% ipython --no-banner

In [1]: import numpy as np

In [2]: import numpy.linalg as la

In [3]: np.set_printoptions(precision=1, suppress=True, linewidth=120, floatmode="fixed")

In [4]: J = np.loadtxt("a.csv", delimiter=",")

In [5]: print(J)
[[  0.6   5.1  -2.8]
 [  2.8  -8.0   1.4]
 [ -2.7   7.7  -1.6]
 [ -2.5   6.6  -2.0]
 [  3.3   1.7  -2.7]
 [  0.8  -4.1   1.3]
 [  4.2   3.8  -3.6]
 [  4.6   2.0  -2.9]
 [  2.5   5.2  -3.6]
 [ -2.1   2.9   0.1]
 [ -2.7  11.6  -4.1]
 [  3.1   5.3  -3.3]
 [  2.2 -11.4   3.1]
 [  1.3   4.5  -2.4]
 [ -0.5   6.4  -2.4]
 [ -3.1   7.5  -1.5]
 [ -0.4  -2.5   1.0]
 [  1.3  -1.2   0.0]
 [  1.9 -11.9   3.5]
 [ -2.1   5.1  -1.5]]

In [6]: Xc = J - J.mean(axis=0)

In [7]: left, sig, VT = la.svd(Xc, full_matrices=False)

In [8]: (np.sign(left[:, 0]) == np.sign(left[0, 0])).astype(int)
Out[8]: array([1, 0, 1, 1, 0, 0, 1, 0, 1, 1, 1, 1, 0, 1, 1, 1, 0, 0, 0, 1])

In [9]: sig
Out[9]: array([29.8, 10.6,  1.1])

In [10]: np.round(sig ** 2 / (sig ** 2).sum(), 1) + 0
Out[10]: array([0.9, 0.1, 0.0])

In [11]: np.searchsorted(np.cumsum(sig ** 2) / (sig ** 2).sum(), 0.9) + 1
Out[11]: np.int64(2)

In [12]: np.round(Xc.mean(axis=0), 1) + 0
Out[12]: array([0.0, 0.0, 0.0])

In [13]: other = np.c_[J[:, :2] @ np.array([[2, 1], [1, 1]]), np.array([2, -2, -2, -1, -3, 1, 3, 2, 0, -1, 3, 0, 1, 2, -2, 1, 1, -2, -2, 0])]

In [14]: print(other)
[[  6.3   5.7   2.0]
 [ -2.4  -5.2  -2.0]
 [  2.3   5.0  -2.0]
 [  1.6   4.1  -1.0]
 [  8.3   5.0  -3.0]
 [ -2.5  -3.3   1.0]
 [ 12.2   8.0   3.0]
 [ 11.2   6.6   2.0]
 [ 10.2   7.7   0.0]
 [ -1.3   0.8  -1.0]
 [  6.2   8.9   3.0]
 [ 11.5   8.4   0.0]
 [ -7.0  -9.2   1.0]
 [  7.1   5.8   2.0]
 [  5.4   5.9  -2.0]
 [  1.3   4.4   1.0]
 [ -3.3  -2.9   1.0]
 [  1.4   0.1  -2.0]
 [ -8.1 -10.0  -2.0]
 [  0.9   3.0   0.0]]

In [15]: la.norm(la.qr(J)[0].T @ other, axis=0) ** 2 / ((other ** 2).sum(axis=0) + 1e-12)
Out[15]: array([1.0, 1.0, 0.1])

In [16]: la.matrix_rank(np.c_[J, other])
Out[16]: np.int64(4)
